$ python -q
>>> import numpy as np
>>> np.set_printoptions(precision=2, suppress=True, linewidth=140, sign=" ")
>>> J = np.loadtxt("mat.csv", delimiter=",")
>>> J
array([[ 0.,  0.,  1.,  0.,  0.,  0.,  0.],
       [ 0.,  0.,  0.,  0.,  0.,  0.,  0.],
       [ 1.,  0.,  0.,  0.,  0.,  0.,  0.],
       [ 0.,  0.,  0.,  0.,  0.,  0.,  0.],
       [ 0.,  0.,  0.,  0.,  0.,  1.,  1.],
       [ 0.,  0.,  0.,  0.,  1.,  0.,  1.],
       [ 0.,  0.,  0.,  0.,  1.,  1.,  0.]])
>>> rank = np.linalg.matrix_rank(J)
>>> rank
np.int64(5)
>>> null = np.linalg.svd(J)[2][rank:].T
>>> null.shape
(7, 2)
>>> [int(np.linalg.matrix_rank(np.delete(J, i, axis=0))) for i in range(7)]
[4, 5, 4, 5, 4, 4, 4]
>>> U, sv, Vt = np.linalg.svd(J)
>>> sv
array([ 2.,  1.,  1.,  1.,  1.,  0.,  0.])
>>> np.argmax(sv[:-1] / (sv[1:] + 1e-6)) + 1
np.int64(5)
>>> A2 = U[:, :5] @ np.diag(sv[:5]) @ Vt[:5]
>>> A2.round(2) + 0
array([[ 0.,  0.,  1.,  0.,  0.,  0.,  0.],
       [ 0.,  0.,  0.,  0.,  0.,  0.,  0.],
       [ 1.,  0.,  0.,  0.,  0.,  0.,  0.],
       [ 0.,  0.,  0.,  0.,  0.,  0.,  0.],
       [ 0.,  0.,  0.,  0.,  0.,  1.,  1.],
       [ 0.,  0.,  0.,  0.,  1.,  0.,  1.],
       [ 0.,  0.,  0.,  0.,  1.,  1.,  0.]])
>>> round(float(np.abs(J - A2).max()), 2)
0.0
>>> round(np.linalg.norm(J - A2, 2), 2), sv[5]
(np.float64(0.0), np.float64(0.0))
>>> np.sort(np.linalg.eigvals(J).real)
array([-1., -1., -1.,  0.,  0.,  1.,  2.])
>>> round(np.linalg.det(J), 2)
np.float64(0.0)
>>> np.flatnonzero(np.linalg.matrix_power((J != 0) + (J.T != 0) + np.eye(7), 7)[6])
array([ 4,  5,  6])
>>> m1 = np.loadtxt("arr.csv", delimiter=",")
>>> m1
array([[ 1., -3.,  0.],
       [ 3.,  3.,  0.],
       [ 0.,  0.,  3.]])
>>> U, sv, Vt = np.linalg.svd(J)
>>> vecs = Vt[:(sv > 1e-8).sum()]
>>> rng = np.random.default_rng(7900)
>>> vec = J[3] + -3 * J[2] + rng.integers(2) * np.eye(7)[2]
>>> vec
array([-3.,  0.,  1.,  0.,  0.,  0.,  0.])
>>> np.allclose(vecs.T @ vecs @ vec, vec)
True
>>> np.diag(vecs.T @ vecs)
array([ 1.,  0.,  1.,  0.,  1.,  1.,  1.])
>>> E = np.triu(rng.random((5, 5)) < 0.5, 1).astype(int)
>>> E = E + E.T
>>> E
array([[ 0,  1,  1,  0,  0],
       [ 1,  0,  0,  1,  0],
       [ 1,  0,  0,  1,  1],
       [ 0,  1,  1,  0,  1],
       [ 0,  0,  1,  1,  0]])
>>> rank = np.linalg.matrix_rank(E)
>>> rank
np.int64(4)
>>> null = np.linalg.svd(E)[2][rank:].T
>>> [int(np.linalg.matrix_rank(E[:, :j + 1])) for j in range(5)]
[1, 2, 3, 3, 4]
>>> [int(np.linalg.matrix_rank(E[:i])) for i in range(1, len(E) + 1)]
[1, 2, 3, 3, 4]
>>> np.round(null[:, 0] / null[np.abs(null[:, 0]).round(6).argmax(), 0], 2) + 0
array([ 1., -1.,  1., -1.,  0.])
>>> np.allclose(J[:-1].T @ np.linalg.lstsq(J[:-1].T, J[-1])[0], J[-1])
False
>>> np.round(J @ np.linalg.pinv(J) @ J, 2) + 0
array([[ 0.,  0.,  1.,  0.,  0.,  0.,  0.],
       [ 0.,  0.,  0.,  0.,  0.,  0.,  0.],
       [ 1.,  0.,  0.,  0.,  0.,  0.,  0.],
       [ 0.,  0.,  0.,  0.,  0.,  0.,  0.],
       [ 0.,  0.,  0.,  0.,  0.,  1.,  1.],
       [ 0.,  0.,  0.,  0.,  1.,  0.,  1.],
       [ 0.,  0.,  0.,  0.,  1.,  1.,  0.]])
>>> np.linalg.lstsq(J[:-1].T, J[-1])[2]
np.int32(4)
>>> round(np.trace(np.linalg.pinv(J) @ J), 2)
np.float64(5.0)
>>> E.sum(axis=0)
array([ 2,  2,  3,  3,  2])
>>> np.trace(E @ E @ E) // 6
np.int64(1)
>>> np.argwhere(np.triu(E))
array([[ 0,  1],
       [ 0,  2],
       [ 1,  3],
       [ 2,  3],
       [ 2,  4],
       [ 3,  4]])
>>> Lm = np.diag(E.sum(axis=1)) - E
>>> np.linalg.matrix_rank(Lm)
np.int64(4)
>>> Lm
array([[ 2, -1, -1,  0,  0],
       [-1,  2,  0, -1,  0],
       [-1,  0,  3, -1, -1],
       [ 0, -1, -1,  3, -1],
       [ 0,  0, -1, -1,  2]])
>>> [round(float(np.linalg.det(E[:i, :i])), 2) + 0 for i in range(1, 6)]
[0.0, -1.0, 0.0, 0.0, 0.0]
>>> np.all(np.linalg.eigvalsh(E) > 0)
np.False_
>>> round(float(np.linalg.eigvalsh(E).min()), 2)
-2.0
>>> W0 = np.loadtxt("run9.csv", delimiter=",")
>>> W0
array([[ 1.,  4.,  2.,  3.,  1.,  4.,  0.],
       [-3.,  0., -2., -1., -3.,  0., -4.],
       [ 2.,  5.,  3.,  4.,  2.,  5.,  1.],
       [ 1.,  4.,  2.,  3.,  1.,  4.,  0.],
       [ 0.,  3.,  1.,  2.,  0.,  3., -1.],
       [-1.,  2.,  0.,  1., -1.,  2., -2.]])
>>> # rows 0 and 3 are equal
>>> rank = np.linalg.matrix_rank(W0)
>>> rank
np.int64(2)
>>> null = np.linalg.svd(W0)[2][rank:].T
>>> np.allclose(W0 @ null, 0)
True
>>> [int(np.linalg.matrix_rank(np.delete(W0, i, axis=0))) for i in range(6)]
[2, 2, 2, 2, 2, 2]
>>> [int(np.linalg.matrix_rank(W0[:i])) for i in range(1, len(W0) + 1)]
[1, 2, 2, 2, 2, 2]
>>> np.linalg.lstsq(W0[:-1].T, W0[-1])[2]
np.int32(2)
>>> np.abs(np.diag(np.linalg.qr(W0)[1])) > 1e-9
array([ True,  True, False, False, False, False])
>>> round(np.linalg.norm(W0, 2) / np.linalg.norm(W0), 2)
np.float64(0.9)
>>> M = np.loadtxt("data.csv", delimiter=",")
>>> M
array([[ 2., -1.,  2.,  2.,  0.,  0.],
       [-1., -1., -1., -2.,  0., -2.],
       [ 1.,  0.,  0.,  0.,  0.,  0.],
       [-2.,  2., -1., -2.,  0.,  0.],
       [ 0.,  0.,  0.,  0.,  0.,  0.],
       [ 0.,  1.,  2.,  1.,  0.,  2.]])
>>> # rows and columns are dependent
>>> U, sv, Vt = np.linalg.svd(M)
>>> vecs = Vt[:(sv > 1e-8).sum()]
>>> vec = M[2] + 2 * M[3] + rng.integers(2) * np.eye(6)[0]
>>> vec
array([-3.,  4., -2., -4.,  0.,  0.])
>>> np.allclose(vecs.T @ vecs @ vec, vec)
True
>>> np.linalg.matrix_rank(np.vstack([M, vec]))
np.int64(5)
>>> np.diag(vecs.T @ vecs)
array([ 1.,  1.,  1.,  1.,  0.,  1.])
>>> cov = M.T @ M
>>> cov
array([[10., -5.,  7., 10.,  0.,  2.],
       [-5.,  7., -1., -3.,  0.,  4.],
       [ 7., -1., 10., 10.,  0.,  6.],
       [10., -3., 10., 13.,  0.,  6.],
       [ 0.,  0.,  0.,  0.,  0.,  0.],
       [ 2.,  4.,  6.,  6.,  0.,  8.]])
>>> np.diag(cov)
array([ 10.,   7.,  10.,  13.,   0.,   8.])
>>> np.linalg.matrix_rank(cov)
np.int64(5)
>>> np.linalg.eigvalsh(cov)[::-1]
array([ 32.62,  12.94,   1.53,   0.69,   0.22,   0.  ])
>>> (M @ M.T).shape
(6, 6)
>>> np.linalg.lstsq(M[:-1].T, M[-1])[2]
np.int32(4)
>>> np.abs(np.diag(np.linalg.qr(M)[1])) > 1e-9
array([ True,  True,  True,  True, False,  True])
>>> np.round(M @ np.linalg.pinv(M) @ M, 2) + 0
array([[ 2., -1.,  2.,  2.,  0.,  0.],
       [-1., -1., -1., -2.,  0., -2.],
       [ 1.,  0.,  0.,  0.,  0.,  0.],
       [-2.,  2., -1., -2.,  0.,  0.],
       [ 0.,  0.,  0.,  0.,  0.,  0.],
       [ 0.,  1.,  2.,  1.,  0.,  2.]])
>>> np.allclose(M[:-1].T @ np.linalg.lstsq(M[:-1].T, M[-1])[0], M[-1])
False
>>> round(np.linalg.norm(M, 2) / np.linalg.norm(M), 2)
np.float64(0.82)
>>> np.argsort(-np.linalg.norm(M, axis=0).round(6), kind="stable")[:3]
array([ 3,  0,  2])
>>> np.linalg.cond(M) > 100
np.True_
>>> mat = np.loadtxt("m.csv", delimiter=",")
>>> mat
array([[ 0.89,  0.18,  0.18,  0.18],
       [ 0.18,  0.04,  0.04,  0.04],
       [ 0.18,  0.04,  0.04,  0.04],
       [ 0.18,  0.04,  0.04,  0.04]])
>>> proj = np.triu(np.array([[2, -1, -1, 0], [-1, 2, 2, -1], [-1, 0, 2, 1], [1, 1, 2, 1]]), 1) + np.eye(4)
>>> A2 = proj @ mat @ np.linalg.inv(proj)
>>> np.linalg.matrix_rank(A2)
np.int64(1)
>>> proj @ mat - mat @ proj
array([[-0.36,  0.82,  0.46, -0.07],
       [ 0.18,  0.21,  0.14,  0.04],
       [ 0.18,  0.21,  0.14,  0.04],
       [ 0.  ,  0.18,  0.11,  0.  ]])
>>> np.round(np.linalg.norm(W0[1], 1), 2), round(np.linalg.norm(W0[1], np.inf), 2)
(np.float64(13.0), np.float64(4.0))
>>> np.round(np.linalg.norm(W0) ** 2 / np.linalg.norm(W0, 2) ** 2, 2)
np.float64(1.23)
>>> round(float(np.linalg.norm(W0, 1)), 2), round(np.linalg.norm(W0, np.inf), 2)
(18.0, np.float64(22.0))
>>> round(np.linalg.norm(W0[1] - W0[3]), 2)
np.float64(10.58)
>>> rank = np.linalg.matrix_rank(mat)
>>> rank
np.int64(1)
>>> null = np.linalg.svd(mat)[2][rank:].T
>>> [int(np.linalg.matrix_rank(mat[:, :j + 1])) for j in range(4)]
[1, 1, 1, 1]
>>> [int(np.linalg.matrix_rank(mat[:i])) for i in range(1, len(mat) + 1)]
[1, 1, 1, 1]
>>> np.allclose(mat @ null, 0)
True
>>> null.shape
(4, 3)
>>> np.linalg.matrix_rank(mat.T @ mat), np.linalg.matrix_rank(mat @ mat.T)
(np.int64(1), np.int64(1))
>>> z = rng.permutation(4)
>>> z
array([ 0,  3,  1,  2])
>>> A2 = mat[z][:, z]
>>> A2
array([[ 0.89,  0.18,  0.18,  0.18],
       [ 0.18,  0.04,  0.04,  0.04],
       [ 0.18,  0.04,  0.04,  0.04],
       [ 0.18,  0.04,  0.04,  0.04]])
>>> X = np.array([[3.0, 0.0, 0.0, 0.0, 2.0, 2.0],
...     [0.0, 3.0, 2.0, 0.0, 0.0, 0.0],
...     [0.0, 2.0, 3.0, 0.0, 0.0, 0.0],
...     [0.0, 0.0, 0.0, 3.0, 0.0, 0.0],
...     [2.0, 0.0, 0.0, 0.0, 3.0, 2.0],
...     [2.0, 0.0, 0.0, 0.0, 2.0, 3.0]])
>>> X
array([[ 3.,  0.,  0.,  0.,  2.,  2.],
       [ 0.,  3.,  2.,  0.,  0.,  0.],
       [ 0.,  2.,  3.,  0.,  0.,  0.],
       [ 0.,  0.,  0.,  3.,  0.,  0.],
       [ 2.,  0.,  0.,  0.,  3.,  2.],
       [ 2.,  0.,  0.,  0.,  2.,  3.]])
>>> O, R = np.linalg.qr(X)
>>> np.trace(O @ O.T)
np.float64(6.0)
>>> np.round(O.T @ O, 2) + 0
array([[ 1.,  0.,  0.,  0.,  0.,  0.],
       [ 0.,  1.,  0.,  0.,  0.,  0.],
       [ 0.,  0.,  1.,  0.,  0.,  0.],
       [ 0.,  0.,  0.,  1.,  0.,  0.],
       [ 0.,  0.,  0.,  0.,  1.,  0.],
       [ 0.,  0.,  0.,  0.,  0.,  1.]])
>>> U, sv, Vt = np.linalg.svd(M)
>>> np.argmax(sv[:-1] / (sv[1:] + 1e-6)) + 1
np.int64(5)
>>> A2 = U[:, :5] @ np.diag(sv[:5]) @ Vt[:5]
>>> round(float(np.linalg.norm(M - A2, 2)), 2), sv[5]
(0.0, np.float64(0.0))
>>> round(np.abs(M - A2).max(), 2)
np.float64(0.0)
>>> round(float(np.linalg.norm(M - A2) / np.linalg.norm(M)), 2)
0.0
>>> A2.round(2) + 0
array([[ 2., -1.,  2.,  2.,  0.,  0.],
       [-1., -1., -1., -2.,  0., -2.],
       [ 1.,  0.,  0.,  0.,  0.,  0.],
       [-2.,  2., -1., -2.,  0.,  0.],
       [ 0.,  0.,  0.,  0.,  0.,  0.],
       [ 0.,  1.,  2.,  1.,  0.,  2.]])
